$ ipython --no-banner

In [1]: import numpy as np

In [2]: from numpy import linalg as LA

In [3]: np.set_printoptions(suppress=True, linewidth=100)

In [4]: F = np.load("data.npy")

In [5]: F
Out[5]: 
array([[ -9,  -4,   7,  -3,  -5,   5,   1,  -8],
       [-13,  -9, -24, -14,  -4,  -5, -23, -18],
       [  2,   2,  -6,   4,   0,  -5,  -8,   4],
       [  9,   5,  12,   6,   4,   3,  15,  10],
       [ -4,  -4, -14,  -8,   0,  -3, -10,  -8]])

In [6]: # rows and columns are dependent

In [7]: Uu, sigma, Vh = LA.svd(F)

In [8]: V = Vh[:(sigma > 1e-8).sum()]

In [9]: rng = np.random.default_rng(707)

In [10]: x = F[0] + 4 * F[4] + rng.integers(2) * np.eye(8)[3]

In [11]: x
Out[11]: array([-25., -20., -49., -35.,  -5.,  -7., -39., -40.])

In [12]: np.round(np.diag(V.T @ V), 2)
Out[12]: array([0.39, 0.1 , 0.65, 0.45, 0.22, 0.15, 0.64, 0.39])

In [13]: np.allclose(V.T @ V @ x, x)
Out[13]: True

In [14]: x = np.array([1, 3, 2, 2, 2, 3, 3, 1])

In [15]: h1 = np.maximum(F @ x, 0)

In [16]: F * (h1 > 1e-9)[:, None]
Out[16]: 
array([[ 0,  0,  0,  0,  0,  0,  0,  0],
       [ 0,  0,  0,  0,  0,  0,  0,  0],
       [ 0,  0,  0,  0,  0,  0,  0,  0],
       [ 9,  5, 12,  6,  4,  3, 15, 10],
       [ 0,  0,  0,  0,  0,  0,  0,  0]])

In [17]: np.round(np.tanh(F @ x), 2)
Out[17]: array([-1., -1., -1.,  1., -1.])

In [18]: A = np.load("sample18.npy")

In [19]: A
Out[19]: 
array([[-2.,  1.,  0.,  0.,  0.,  0.,  0.,  0.],
       [ 0., -2.,  1.,  0.,  0.,  0.,  0.,  0.],
       [ 0.,  0., -2.,  1.,  0.,  0.,  0.,  0.],
       [ 0.,  0.,  0., -2.,  1.,  0.,  0.,  0.],
       [ 0.,  0.,  0.,  0., -2.,  1.,  0.,  0.],
       [ 0.,  0.,  0.,  0.,  0., -2.,  1.,  0.],
       [ 0.,  0.,  0.,  0.,  0.,  0., -2.,  1.],
       [ 0.,  0.,  0.,  0.,  0.,  0.,  0., -2.]])

In [20]: # triangular

In [21]: r0, r1 = A[6], A[5]

In [22]: r0 @ r1
Out[22]: np.float64(-2.0)

In [23]: r0 @ r0
Out[23]: np.float64(5.0)

In [24]: pr = (r0 @ r1) / (r0 @ r0) * r0

In [25]: LA.matrix_rank(np.outer(r0, r1))
Out[25]: np.int64(1)

In [26]: q, V = LA.qr(A[:, :6])[0], LA.qr(A[:, 6:])[0]

In [27]: sigma = LA.svd(q.T @ V, compute_uv=False)

In [28]: (sigma > 0.9).sum()
Out[28]: np.int64(0)

In [29]: sigma.round(2) + 0
Out[29]: array([0.49, 0.  ])

In [30]: r0 = np.array([-1, 2, 3, 3, -2, 0, -2, 3])

In [31]: Y = A + np.outer(r0, np.eye(8)[5])

In [32]: Y
Out[32]: 
array([[-2.,  1.,  0.,  0.,  0., -1.,  0.,  0.],
       [ 0., -2.,  1.,  0.,  0.,  2.,  0.,  0.],
       [ 0.,  0., -2.,  1.,  0.,  3.,  0.,  0.],
       [ 0.,  0.,  0., -2.,  1.,  3.,  0.,  0.],
       [ 0.,  0.,  0.,  0., -2., -1.,  0.,  0.],
       [ 0.,  0.,  0.,  0.,  0., -2.,  1.,  0.],
       [ 0.,  0.,  0.,  0.,  0., -2., -2.,  1.],
       [ 0.,  0.,  0.,  0.,  0.,  3.,  0., -2.]])

In [33]: LA.matrix_rank(LA.inv(Y) - LA.inv(A), tol=1e-8)
Out[33]: np.int64(1)

In [34]: LA.matrix_rank(Y - A)
Out[34]: np.int64(1)

In [35]: x = np.array([-3, -2, 1, 2, 1, 2, -1, -1])

In [36]: Y @ np.ones(8)
Out[36]: array([-2.,  1.,  2.,  2., -3., -1., -3.,  1.])

In [37]: np.einsum("ij,j->i", Y, x)
Out[37]: array([ 2.,  9.,  6.,  3., -4., -5., -3.,  8.])

In [38]: Y @ (2 * x)
Out[38]: array([  4.,  18.,  12.,   6.,  -8., -10.,  -6.,  16.])

In [39]: Y @ x
Out[39]: array([ 2.,  9.,  6.,  3., -4., -5., -3.,  8.])

In [40]: r0 = np.array([-4, -3, -9, -8, -3, -3])

In [41]: r1 = np.array([1, 0, -2, 2, 0, -3])

In [42]: K = np.outer(r0, r1)

In [43]: K
Out[43]: 
array([[ -4,   0,   8,  -8,   0,  12],
       [ -3,   0,   6,  -6,   0,   9],
       [ -9,   0,  18, -18,   0,  27],
       [ -8,   0,  16, -16,   0,  24],
       [ -3,   0,   6,  -6,   0,   9],
       [ -3,   0,   6,  -6,   0,   9]])

In [44]: np.unique(K.round(6), axis=0).shape
Out[44]: (4, 6)

In [45]: LA.cond(K) > 100
Out[45]: np.True_

In [46]: Uu, sigma, Vh = LA.svd(K)

In [47]: np.argmax(sigma[:-1] / (sigma[1:] + 1e-6)) + 1
Out[47]: np.int64(1)

In [48]: Y = Uu[:, :1] @ np.diag(sigma[:1]) @ Vh[:1]

In [49]: LA.matrix_rank(K, rtol=0.05)
Out[49]: np.int64(1)

In [50]: LA.matrix_rank(Y)
Out[50]: np.int64(1)

In [51]: Uu, sigma, Vh = LA.svd(K)

In [52]: V = Vh[:(sigma > 1e-8).sum()]

In [53]: x = K[5] + 3 * K[4] + rng.integers(2) * np.eye(6)[4]

In [54]: x
Out[54]: array([-12.,   0.,  24., -24.,   1.,  36.])

In [55]: np.round(np.diag(V.T @ V), 2)
Out[55]: array([0.06, 0.  , 0.22, 0.22, 0.  , 0.5 ])

In [56]: np.allclose(V.T @ V @ x, x)
Out[56]: False

In [57]: r0, r1 = K[0], K[1]

In [58]: r0 @ r1
Out[58]: np.int64(216)

In [59]: r0 @ r0
Out[59]: np.int64(288)

In [60]: pr = (r0 @ r1) / (r0 @ r0) * r0

In [61]: np.round(LA.norm(r0 + r1) ** 2 + LA.norm(r0 - r1) ** 2, 2)
Out[61]: np.float64(900.0)

In [62]: (r1 - pr) @ r0
Out[62]: np.float64(0.0)

In [63]: pr
Out[63]: array([-3.,  0.,  6., -6.,  0.,  9.])

In [64]: r1 - pr
Out[64]: array([0., 0., 0., 0., 0., 0.])

In [65]: LA.matrix_rank(np.outer(r0, r1))
Out[65]: np.int64(1)

In [66]: E = rng.normal(size=(30, 4))

In [67]: E = 3 * E / LA.norm(E, axis=1, keepdims=True)

In [68]: E.round(2) + 0
Out[68]: 
array([[-2.36,  1.63, -0.62, -0.63],
       [ 0.21,  0.43,  0.02, -2.96],
       [ 0.98, -0.12, -1.02,  2.64],
       [ 1.02,  1.34, -0.13,  2.48],
       [ 1.32,  0.45,  1.66, -2.07],
       [ 2.06, -0.34, -2.14, -0.22],
       [ 1.66, -2.14,  1.29,  0.09],
       [ 1.7 ,  1.15,  2.12, -0.56],
       [-1.09,  1.94,  1.41,  1.44],
       [ 0.35, -0.46, -2.78, -0.96],
       [ 1.47,  1.36,  1.66, -1.5 ],
       [-0.75, -1.79, -1.75,  1.47],
       [-1.93,  0.38,  0.91,  2.07],
       [ 0.62,  2.62,  1.29,  0.3 ],
       [-0.74,  0.77, -0.18,  2.8 ],
       [ 0.04,  1.22,  2.05,  1.82],
       [-1.73,  0.23,  0.59, -2.37],
       [-0.3 , -2.75, -0.22, -1.13],
       [ 0.95,  0.27, -2.83,  0.  ],
       [-0.84,  0.04, -1.87, -2.2 ],
       [-1.5 , -0.66,  1.51, -2.01],
       [-1.01,  1.91,  1.48, -1.47],
       [ 1.83,  1.19, -1.69, -1.17],
       [ 1.57,  1.23,  2.22, -0.26],
       [-1.85,  0.83,  1.38,  1.72],
       [-2.6 , -1.4 ,  0.47, -0.23],
       [-2.5 ,  1.32, -0.93, -0.39],
       [-2.37,  0.61,  1.2 ,  1.26],
       [ 2.53, -0.09, -1.15, -1.13],
       [-0.92,  1.33,  2.25,  1.14]])

In [69]: gram = E.T @ E

In [70]: np.trace(gram), (E ** 2).sum()
Out[70]: (np.float64(270.0), np.float64(270.0))

In [71]: gram.round(2)
Out[71]: 
array([[ 70.93,  -3.  , -10.39,  -9.36],
       [ -3.  ,  50.25,  21.12,   6.43],
       [-10.39,  21.12,  72.23,   5.6 ],
       [ -9.36,   6.43,   5.6 ,  76.59]])

In [72]: np.allclose(gram, gram.T)
Out[72]: True

In [73]: np.round(LA.svd(E, compute_uv=False) ** 2, 2)
Out[73]: array([97.26, 72.28, 63.57, 36.89])

In [74]: (E @ E.T).shape
Out[74]: (30, 30)

In [75]: hat = E @ LA.solve(E.T @ E, E.T)

In [76]: np.round(hat @ E[:, 0], 2)
Out[76]: 
array([-2.36,  0.21,  0.98,  1.02,  1.32,  2.06,  1.66,  1.7 , -1.09,  0.35,  1.47, -0.75, -1.93,
        0.62, -0.74,  0.04, -1.73, -0.3 ,  0.95, -0.84, -1.5 , -1.01,  1.83,  1.57, -1.85, -2.6 ,
       -2.5 , -2.37,  2.53, -0.92])

In [77]: np.trace(hat)
Out[77]: np.float64(4.0)

In [78]: np.allclose(hat @ hat, hat)
Out[78]: True

In [79]: LA.matrix_rank(np.eye(30) - hat)
Out[79]: np.int64(26)

In [80]: np.round(LA.eigvalsh(hat), 2) + 0
Out[80]: 
array([0., 0., 0., 0., 0., 0., 0., 0., 0., 0., 0., 0., 0., 0., 0., 0., 0., 0., 0., 0., 0., 0., 0.,
       0., 0., 0., 1., 1., 1., 1.])

In [81]: arr = np.load("mat.npy")

In [82]: arr
Out[82]: 
array([[-2.,  1.],
       [ 0., -2.]])

In [83]: # triangular, det is the product of the diagonal

In [84]: LA.matrix_rank(A - A[0, 0] * np.eye(8))
Out[84]: np.int64(7)

In [85]: np.round(np.sort(LA.eigvals(A)), 2)
Out[85]: array([-2., -2., -2., -2., -2., -2., -2., -2.])

In [86]: np.prod(np.diag(A)), np.round(LA.det(A), 2)
Out[86]: (np.float64(256.0), np.float64(256.0))

In [87]: Y = E / np.sqrt((E ** 2).mean(axis=1, keepdims=True))

In [88]: np.round(LA.norm(Y, axis=1), 2)
Out[88]: 
array([2., 2., 2., 2., 2., 2., 2., 2., 2., 2., 2., 2., 2., 2., 2., 2., 2., 2., 2., 2., 2., 2., 2.,
       2., 2., 2., 2., 2., 2., 2.])

In [89]: LA.matrix_rank(E - E.mean(axis=1, keepdims=True))
Out[89]: np.int64(3)

In [90]: Y[20].round(2)
Out[90]: array([-1.  , -0.44,  1.  , -1.34])

In [91]: m1 = np.load("layer2.npy")

In [92]: m1
Out[92]: 
array([[ 4,  4,  0,  0,  0,  0],
       [-3, -2,  0,  0,  0,  0],
       [ 4, -4,  0,  0,  0,  0],
       [ 0,  0,  4,  4,  0,  0],
       [ 0,  0, -3, -2,  0,  0],
       [ 0,  0,  4, -4,  0,  0],
       [ 0,  0,  0,  0,  4,  4],
       [ 0,  0,  0,  0, -3, -2],
       [ 0,  0,  0,  0,  4, -4]])

In [93]: x = np.array([5, 9, 5, 1, 4, 4])

In [94]: h1 = np.maximum(m1 @ x, 0)

In [95]: m1.T @ h1
Out[95]: array([224, 224, 160,  32, 128, 128])

In [96]: np.flatnonzero(h1 > 1e-9)
Out[96]: array([0, 3, 5, 6])

In [97]: np.round(np.tanh(m1 @ x), 2)
Out[97]: array([ 1., -1., -1.,  1., -1.,  1.,  1., -1.,  0.])
